$ python3 -q
>>> import numpy as np
>>> from numpy import linalg as LA
>>> np.set_printoptions(precision=4, suppress=True, linewidth=160)
>>> rnd = lambda a: np.round(a, 4) + 0
>>> K = np.loadtxt("w.csv", delimiter=",")
>>> print(K)
[[-4. -8.  0.  0.  0.  0.  0.  0.  9.  0.  0.  0.  0.  0. -9.  0.]
 [ 0.  0.  0.  6.  0.  6.  0.  0.  6.  0.  3.  0.  0.  0.  0.  0.]
 [-3.  0.  0.  1.  0.  2.  0.  0.  0.  0.  0.  0.  0.  0. -6.  0.]
 [ 0. -5.  0.  0. -1.  0.  0.  0.  4.  4. -5. -1.  0.  4.  0.  0.]
 [ 0.  0.  0.  5.  0.  0.  0.  0.  0.  0. -1.  0.  0.  0.  5.  0.]
 [ 0.  0.  0.  0.  0.  0.  0.  0.  0.  5.  0.  6. -7.  0.  6.  0.]
 [ 4.  0.  4.  0.  0.  9.  0.  0.  0.  0.  0.  0.  0.  8. -3.  0.]
 [ 0.  0.  0.  5.  0. -1.  3.  0.  0.  0.  0.  0.  0.  0.  0.  0.]
 [ 0.  8.  0. -5.  0.  0.  0.  0.  0.  1.  1.  2.  0.  0.  0.  5.]
 [ 0.  9.  0.  0.  0.  0.  7. -6.  3.  0.  0.  0.  1.  0.  0.  0.]
 [ 0.  0.  0. -1.  0.  0.  0.  0. -5.  0.  0.  0.  2.  0.  0.  0.]
 [ 0.  0.  0. -2.  6.  0.  1.  0.  0.  0.  0.  0.  0.  0.  0.  0.]
 [ 0.  0.  0.  0.  0.  7.  0.  2.  0.  0.  0.  0.  0. -1.  0.  9.]
 [ 0.  0.  0.  5.  0.  0.  0.  0. -5. -2. -8.  0.  0.  0.  0. -9.]
 [ 0.  0.  0.  0. -7.  8.  0.  0.  0.  0.  0.  0.  0.  0.  4.  0.]]
>>> print(K[9] @ K[0])
-45.0
>>> print(rnd(LA.norm(K, axis=0)))
[ 6.4031 15.2971  4.     11.9164  9.2736 15.3297  7.6811  6.3246 13.8564  6.7823 10.      6.4031  7.3485  9.     14.2478 13.6748]
>>> print(rnd(LA.norm(K[9], 1)), rnd(LA.norm(K[9], np.inf)))
26.0 9.0
>>> print(rnd(LA.norm(K[9] - K[0])))
22.5389
>>> print(LA.norm(K, axis=1).argmax())
0
>>> Y = np.array([[1, 1, 4, -4, -2],
...     [-3, 1, 2, -4, 3],
...     [-3, 5, 0, -2, -4],
...     [-4, -4, 0, -4, 0],
...     [-2, -4, 4, 4, -4]])
>>> A = np.triu(Y, 1)
>>> print(A)
[[ 0  1  4 -4 -2]
 [ 0  0  2 -4  3]
 [ 0  0  0 -2 -4]
 [ 0  0  0  0  0]
 [ 0  0  0  0  0]]
>>> # triangular
>>> print([round(float(x), 4) for x in LA.svd(A, compute_uv=False)[:3]])
[7.3968, 5.3175, 1.7356]
>>> print(LA.cond(A) > 100)
True
>>> print(LA.matrix_power(A, 2))
[[  0   0   2 -12 -13]
 [  0   0   0  -4  -8]
 [  0   0   0   0   0]
 [  0   0   0   0   0]
 [  0   0   0   0   0]]
>>> A.inv()
Traceback (most recent call last):
  File "<python-input-18>", line 1, in <module>
    A.inv()
    ^^^^^
AttributeError: 'numpy.ndarray' object has no attribute 'inv'
>>> print(rnd(np.abs(LA.eigvals(A)).max()))
0.0
>>> print((A - A.T) / 2)
[[ 0.   0.5  2.  -2.  -1. ]
 [-0.5  0.   1.  -2.   1.5]
 [-2.  -1.   0.  -1.  -2. ]
 [ 2.   2.   1.   0.   0. ]
 [ 1.  -1.5  2.   0.   0. ]]
>>> print(rnd(LA.det(A)))
0.0
>>> print(np.poly(A))
[1. 0. 0. 0. 0. 0.]
>>> print(rnd(LA.det(A.T)))
0.0
>>> print(rnd(LA.det(2 * A)), rnd(LA.det(A)))
0.0 0.0
>>> print(np.kron(np.eye(2, dtype=int), A))
[[ 0  1  4 -4 -2  0  0  0  0  0]
 [ 0  0  2 -4  3  0  0  0  0  0]
 [ 0  0  0 -2 -4  0  0  0  0  0]
 [ 0  0  0  0  0  0  0  0  0  0]
 [ 0  0  0  0  0  0  0  0  0  0]
 [ 0  0  0  0  0  0  1  4 -4 -2]
 [ 0  0  0  0  0  0  0  2 -4  3]
 [ 0  0  0  0  0  0  0  0 -2 -4]
 [ 0  0  0  0  0  0  0  0  0  0]
 [ 0  0  0  0  0  0  0  0  0  0]]
>>> Y = np.array([[4, 9, 4], [7, 2, 5]])
>>> cent = np.kron(Y, A)
>>> print(cent)
[[  0   4  16 -16  -8   0   9  36 -36 -18   0   4  16 -16  -8]
 [  0   0   8 -16  12   0   0  18 -36  27   0   0   8 -16  12]
 [  0   0   0  -8 -16   0   0   0 -18 -36   0   0   0  -8 -16]
 [  0   0   0   0   0   0   0   0   0   0   0   0   0   0   0]
 [  0   0   0   0   0   0   0   0   0   0   0   0   0   0   0]
 [  0   7  28 -28 -14   0   2   8  -8  -4   0   5  20 -20 -10]
 [  0   0  14 -28  21   0   0   4  -8   6   0   0  10 -20  15]
 [  0   0   0 -14 -28   0   0   0  -4  -8   0   0   0 -10 -20]
 [  0   0   0   0   0   0   0   0   0   0   0   0   0   0   0]
 [  0   0   0   0   0   0   0   0   0   0   0   0   0   0   0]]
>>> rank = LA.matrix_rank(A)
>>> print(rank)
3
>>> null = LA.svd(A)[2][rank:].T
>>> print([int(LA.matrix_rank(A[:i])) for i in range(1, len(A) + 1)])
[1, 2, 3, 3, 3]
>>> print(rnd(A @ null))
[[0. 0.]
 [0. 0.]
 [0. 0.]
 [0. 0.]
 [0. 0.]]
>>> print([int(LA.matrix_rank(A[:, :j + 1])) for j in range(5)])
[0, 1, 2, 3, 3]
>>> print([int(LA.matrix_rank(np.delete(A, i, axis=0))) for i in range(5)])
[2, 2, 2, 3, 3]
>>> print(rnd(null @ null.T))
[[ 1.      0.      0.      0.      0.    ]
 [ 0.      0.879  -0.3021 -0.1099  0.0549]
 [ 0.     -0.3021  0.1039  0.0378 -0.0189]
 [ 0.     -0.1099  0.0378  0.0137 -0.0069]
 [ 0.      0.0549 -0.0189 -0.0069  0.0034]]
>>> u = np.array([-1, -1, 2, 2, 1, 1, -2, -1])
>>> v = np.array([-3, -1, -1, -3, 2, 1, -3, -2, 2, -2])
>>> m1 = u[:, None] + v[None, :]
>>> print(m1)
[[-4 -2 -2 -4  1  0 -4 -3  1 -3]
 [-4 -2 -2 -4  1  0 -4 -3  1 -3]
 [-1  1  1 -1  4  3 -1  0  4  0]
 [-1  1  1 -1  4  3 -1  0  4  0]
 [-2  0  0 -2  3  2 -2 -1  3 -1]
 [-2  0  0 -2  3  2 -2 -1  3 -1]
 [-5 -3 -3 -5  0 -1 -5 -4  0 -4]
 [-4 -2 -2 -4  1  0 -4 -3  1 -3]]
>>> print(np.unique(m1.round(6), axis=0).shape)
(4, 10)
>>> print(LA.lstsq(m1[:-1].T, m1[-1])[2])
2
>>> print(rnd(np.trace(LA.pinv(m1) @ m1)))
2.0
>>> print(rnd(m1 @ LA.pinv(m1) @ m1))
[[-4. -2. -2. -4.  1.  0. -4. -3.  1. -3.]
 [-4. -2. -2. -4.  1.  0. -4. -3.  1. -3.]
 [-1.  1.  1. -1.  4.  3. -1.  0.  4.  0.]
 [-1.  1.  1. -1.  4.  3. -1.  0.  4.  0.]
 [-2.  0.  0. -2.  3.  2. -2. -1.  3. -1.]
 [-2.  0.  0. -2.  3.  2. -2. -1.  3. -1.]
 [-5. -3. -3. -5.  0. -1. -5. -4.  0. -4.]
 [-4. -2. -2. -4.  1.  0. -4. -3.  1. -3.]]
>>> print(A @ A)
[[  0   0   2 -12 -13]
 [  0   0   0  -4  -8]
 [  0   0   0   0   0]
 [  0   0   0   0   0]
 [  0   0   0   0   0]]
>>> print(rnd(np.sort(LA.eigvals(A))))
[0. 0. 0. 0. 0.]
>>> print(np.prod(np.diag(A)), rnd(LA.det(A)))
0 0.0
>>> U, sv, VT = LA.svd(m1)
>>> print(np.argmax(sv[:-1] / (sv[1:] + 1e-6)) + 1)
2
>>> Y = U[:, :2] @ np.diag(sv[:2]) @ VT[:2]
>>> print(rnd(Y))
[[-4. -2. -2. -4.  1.  0. -4. -3.  1. -3.]
 [-4. -2. -2. -4.  1.  0. -4. -3.  1. -3.]
 [-1.  1.  1. -1.  4.  3. -1.  0.  4.  0.]
 [-1.  1.  1. -1.  4.  3. -1.  0.  4.  0.]
 [-2.  0.  0. -2.  3.  2. -2. -1.  3. -1.]
 [-2.  0.  0. -2.  3.  2. -2. -1.  3. -1.]
 [-5. -3. -3. -5.  0. -1. -5. -4.  0. -4.]
 [-4. -2. -2. -4.  1.  0. -4. -3.  1. -3.]]
>>> print(LA.matrix_rank(Y))
2
>>> arr = np.array([[-1, -3, 2, 0, -3, 0, -1, -2, 3],
...     [2, -2, 3, 1, -1, -1, -3, -2, -1],
...     [0, 1, -3, 2, -1, -2, 0, -2, -3],
...     [3, 0, -1, 2, -3, -1, 2, -2, 2],
...     [-1, -1, 2, 2, -2, 1, 0, 0, -2],
...     [-1, -1, -1, 0, -1, 1, 3, 0, 2],
...     [0, 3, -2, 3, 3, -3, -2, 0, 3],
...     [3, -1, 3, -3, -2, -2, 3, 3, -3],
...     [-2, -3, 2, -3, -3, 2, 0, -1, 3],
...     [0, 3, 3, -2, 0, -1, 2, 0, 2],
...     [-2, -1, 2, -3, 2, 1, -3, 2, 1],
...     [-3, -3, -2, -1, -2, 3, -3, -2, 1],
...     [-1, 2, 0, 3, 3, -1, 1, 1, -1]])
>>> arr[-1] = arr[0] + -3 * arr[1]
>>> print(arr)
[[-1 -3  2  0 -3  0 -1 -2  3]
 [ 2 -2  3  1 -1 -1 -3 -2 -1]
 [ 0  1 -3  2 -1 -2  0 -2 -3]
 [ 3  0 -1  2 -3 -1  2 -2  2]
 [-1 -1  2  2 -2  1  0  0 -2]
 [-1 -1 -1  0 -1  1  3  0  2]
 [ 0  3 -2  3  3 -3 -2  0  3]
 [ 3 -1  3 -3 -2 -2  3  3 -3]
 [-2 -3  2 -3 -3  2  0 -1  3]
 [ 0  3  3 -2  0 -1  2  0  2]
 [-2 -1  2 -3  2  1 -3  2  1]
 [-3 -3 -2 -1 -2  3 -3 -2  1]
 [-7  3 -7 -3  0  3  8  4  6]]
>>> Y = np.c_[arr[:, :6] @ np.array([[2, 3, 2, 1, 1, 0],
...     [1, 1, 2, -2, -3, 1],
...     [-3, -2, -3, 2, 1, 1],
...     [-3, 2, 2, -2, 1, 0],
...     [-1, 2, 1, 1, -3, -3],
...     [0, 0, -3, -2, -1, 3]]), np.array([3, -4, 2, -4, 0, 4, -5, 0, -3, 1, -1, 3, 0])]
>>> print(Y)
[[ -8 -16 -17   6  19   8   3]
 [ -9  -2  -5  11  16   1  -4]
 [  5   9  20  -9   1  -5   2]
 [  6   9  13  -4  14   5  -4]
 [-13  -8 -11  -3  11  10   0]
 [  1  -4  -5  -4   3   4   4]
 [ -3  19  30  -7 -14 -17  -5]
 [  7  -8  -7  19  14   2   0]
 [ -1 -25 -31   7  13  14  -3]
 [  0  -7  -4   6  -7   3   1]
 [ -4 -13 -19  10  -7  -2  -1]
 [  2 -14 -19  -7   6  10   3]
 [ 19 -10  -2 -27 -29   5   0]]
>>> print(rnd(LA.norm(LA.qr(arr)[0].T @ Y, axis=0) ** 2 / ((Y ** 2).sum(axis=0) + 1e-12)))
[1.     1.     1.     1.     1.     1.     0.5232]
>>> print(LA.matrix_rank(np.c_[arr, Y]))
10
